$ python -q
>>> import numpy as np
>>> np.set_printoptions(suppress=True, linewidth=200)
>>> M = np.loadtxt("arr.csv", delimiter=",")
>>> M
array([[1., 0., 0.],
       [0., 1., 0.],
       [0., 1., 1.]])
>>> out = np.linalg.inv(M)
>>> np.round(np.linalg.inv(out), 2)
array([[1., 0., 0.],
       [0., 1., 0.],
       [0., 1., 1.]])
>>> M @ out
array([[1., 0., 0.],
       [0., 1., 0.],
       [0., 0., 1.]])
>>> np.round(np.linalg.det(M) * out, 2)
array([[ 1.,  0.,  0.],
       [ 0.,  1.,  0.],
       [ 0., -1.,  1.]])
>>> rng = np.random.default_rng(36746)
>>> lab = rng.permutation(3)
>>> lab
array([2, 0, 1])
>>> out = M[lab][:, lab]
>>> out
array([[1., 0., 1.],
       [0., 1., 0.],
       [0., 0., 1.]])
>>> np.allclose(out, M)
False
>>> round(float(np.linalg.det(out)), 2), round(np.linalg.det(M[lab]), 2)
(1.0, np.float64(1.0))
>>> np.trace(out)
np.float64(3.0)
>>> F = np.array([[3, -2, 2, -3], [5, -4, 3, 0], [4, -1, 5, -1], [1, -4, -1, -4]])
>>> F
array([[ 3, -2,  2, -3],
       [ 5, -4,  3,  0],
       [ 4, -1,  5, -1],
       [ 1, -4, -1, -4]])
>>> np.flatnonzero(np.linalg.matrix_power((M != 0) + (M.T != 0) + np.eye(3), 3)[2])
array([1, 2])
>>> F[2] @ F[1]
np.int64(39)
>>> round(float(np.linalg.norm(F) ** 2 / np.linalg.norm(F, 2) ** 2), 2)
1.35
>>> round(np.linalg.norm(F[2], 1), 2), round(np.linalg.norm(F[2], np.inf), 2)
(np.float64(11.0), np.float64(5.0))
>>> round(float(np.linalg.norm(F, 1)), 2), round(np.linalg.norm(F, np.inf), 2)
(13.0, np.float64(12.0))
>>> np.round(np.linalg.norm(F, axis=1), 2)
array([5.1 , 7.07, 6.56, 5.83])
>>> round(np.abs(np.linalg.eigvals(F)).max(), 2)
np.float64(6.62)
>>> np.allclose(F, F.T)
False
>>> np.allclose(F @ F.T, F.T @ F)
False
>>> F.inv()
Traceback (most recent call last):
  File "<python-input-27>", line 1, in <module>
    F.inv()
    ^^^^^
AttributeError: 'numpy.ndarray' object has no attribute 'inv'
>>> F @ F
array([[  4,  12,  13,   1],
       [  7,   3,  13, -18],
       [ 26,  -5,  31, -13],
       [-25,  31, -11,  14]])
>>> basis = 3 * np.array([[0.3, 0.5, 0.7], [0.1, -0.2, -0.2]])
>>> lab = rng.integers(0, 2, 23)
>>> data = basis[lab] + rng.normal(size=(23, 3))
>>> data.round(2) + 0
array([[ 0.15,  1.8 ,  1.11],
       [-0.07, -2.19,  0.52],
       [ 0.48,  0.33,  0.63],
       [-1.03, -0.64,  0.77],
       [-0.39,  0.42,  2.12],
       [ 0.65, -0.34,  0.78],
       [-0.14,  0.62,  0.46],
       [-2.19,  1.07, -2.66],
       [ 2.09,  1.61,  2.63],
       [ 0.  , -0.79, -0.71],
       [ 2.33, -0.3 , -0.41],
       [-0.76, -0.12,  2.37],
       [-0.07,  0.57,  2.53],
       [ 1.23, -1.25, -1.6 ],
       [-0.13, -0.03,  3.04],
       [ 1.12,  2.94,  1.09],
       [ 1.78,  0.8 ,  1.62],
       [-0.35, -0.78, -0.14],
       [ 1.33,  1.96,  2.27],
       [-0.34, -0.62, -0.71],
       [ 1.21, -1.17,  0.58],
       [ 0.29, -1.9 , -1.31],
       [ 0.31,  3.39,  2.72]])
>>> x = np.array([2, -2, 0])
>>> rhs = data @ x
>>> np.round(np.linalg.solve(data.T @ data, data.T @ rhs), 2) + 0
array([ 2., -2.,  0.])
>>> try:
...     np.linalg.solve(data, rhs)
... except np.linalg.LinAlgError as e:
...     print(e)
... 
Last 2 dimensions of the array must be square
>>> np.round(np.linalg.pinv(data) @ data, 2) + 0
array([[1., 0., 0.],
       [0., 1., 0.],
       [0., 0., 1.]])
>>> rhs = rhs + 0.1 * rng.normal(size=23)
>>> rhs.round(2)
array([-3.44,  4.2 ,  0.37, -0.8 , -1.67,  2.  , -1.46, -6.62,  1.21,  1.46,  5.18, -1.26, -1.34,  5.03,  0.05, -3.75,  2.17,  0.97, -1.26,  0.7 ,  4.79,  4.39, -6.46])
>>> beta, *_ = np.linalg.lstsq(data, rhs)
>>> np.round(data.T @ (rhs - data @ beta), 2) + 0
array([0., 0., 0.])
>>> beta.round(2)
array([ 2.03, -2.04,  0.02])
>>> P = data @ np.linalg.solve(data.T @ data, data.T)
>>> np.round(np.diag(P), 2)
array([0.07, 0.17, 0.01, 0.09, 0.1 , 0.03, 0.01, 0.36, 0.21, 0.02, 0.25, 0.19, 0.12, 0.15, 0.21, 0.22, 0.13, 0.02, 0.14, 0.01, 0.11, 0.09, 0.26])
>>> np.allclose(P @ P, P)
True
>>> np.linalg.matrix_rank(np.eye(23) - P)
np.int64(20)
>>> x = np.array([8, 1, -8])
>>> rhs = data @ x
>>> beta, lr = np.zeros(3), 1 / np.linalg.norm(data, 2) ** 2
>>> for i in range(6):
...     beta -= lr * data.T @ (data @ beta - rhs)
...     if i % 1 == 0: print(i, round(np.linalg.norm(data @ beta - rhs), 2))
... 
0 37.42
1 28.2
2 21.26
3 16.02
4 12.08
5 9.1
>>> beta.round(2)
array([ 6.33,  0.46, -7.13])
>>> J = np.load("data.npy")
>>> J
array([[ -6.89,  -7.85,   0.62],
       [ -1.64,  -6.7 ,   5.47],
       [ -7.72,  -5.13,  -5.34],
       [ -4.51,  -7.21,   2.61],
       [-10.98,  -4.56, -10.65],
       [ -0.04,   5.02, -13.4 ],
       [ -2.71,  -3.23,  -2.16],
       [  2.5 ,  -3.12,   4.51],
       [ -2.12,  -4.37,   0.65],
       [ -7.52,  -4.7 ,  -5.84],
       [  5.46,   5.23,  -6.53]])
>>> x = np.array([-3, -1, 0])
>>> rhs = J @ x
>>> np.round(np.linalg.lstsq(J, rhs)[0], 2) + 0
array([-3., -1.,  0.])
>>> np.round(np.linalg.solve(J.T @ J, J.T @ rhs), 2) + 0
array([-3., -1.,  0.])
>>> rhs = rhs + 0.3 * rng.normal(size=11)
>>> rhs.round(2)
array([ 28.83,  11.44,  28.24,  20.56,  37.24,  -4.89,  11.09,  -4.26,  10.75,  27.26, -21.75])
>>> beta, *_ = np.linalg.lstsq(J, rhs)
>>> np.round(J.T @ (rhs - J @ beta), 2) + 0
array([0., 0., 0.])
>>> beta.round()
array([-3., -1.,  0.])
>>> [round(float(np.linalg.norm(np.linalg.solve(J.T @ J + lam * np.eye(3), J.T @ rhs))), 2) for lam in (0, 1, 10, 100)]
[3.17, 3.13, 2.95, 2.46]
>>> out = np.c_[J[:, :2] @ np.array([[5, -6], [-8, 1]]), np.array([-8, 5, -9, -2, -8, -8, 8, 0, 0, -8, -9])]
>>> out.round(2) + 0
array([[ 28.35,  33.49,  -8.  ],
       [ 45.4 ,   3.14,   5.  ],
       [  2.44,  41.19,  -9.  ],
       [ 35.13,  19.85,  -2.  ],
       [-18.42,  61.32,  -8.  ],
       [-40.36,   5.26,  -8.  ],
       [ 12.29,  13.03,   8.  ],
       [ 37.46, -18.12,   0.  ],
       [ 24.36,   8.35,   0.  ],
       [  0.  ,  40.42,  -8.  ],
       [-14.54, -27.53,  -9.  ]])
>>> np.round(np.linalg.lstsq(J, out[:, 0])[0], 2) + 0
array([ 5., -8.,  0.])
>>> K = np.load("layer12.npy")
>>> K.round(2)
array([[ 0.93,  1.84, -4.55],
       [-2.5 , -1.7 , -3.98],
       [-2.62, -1.86, -3.83],
       [-3.52, -3.23, -1.47],
       [ 3.22,  2.67,  2.74],
       [-2.11, -1.24, -4.36],
       [ 2.14,  1.27,  4.34],
       [ 3.43,  3.57, -0.68],
       [-3.36, -2.9 , -2.31],
       [-1.2 , -2.08,  4.38],
       [ 0.26, -0.73,  4.94],
       [-2.54, -1.75, -3.94],
       [ 0.44, -0.55,  4.95],
       [-1.8 , -0.88, -4.58],
       [-2.19, -2.88,  3.45]])
>>> P = np.triu(np.array([[-2, -1, 2], [0, 0, 3], [0, -1, 1]]), 1) + np.eye(3)
>>> out = P @ M @ np.linalg.inv(P)
>>> out
array([[ 1.,  2., -6.],
       [ 0.,  4., -9.],
       [ 0.,  1., -2.]])
>>> np.trace(out), np.trace(M)
(np.float64(3.0), np.float64(3.0))
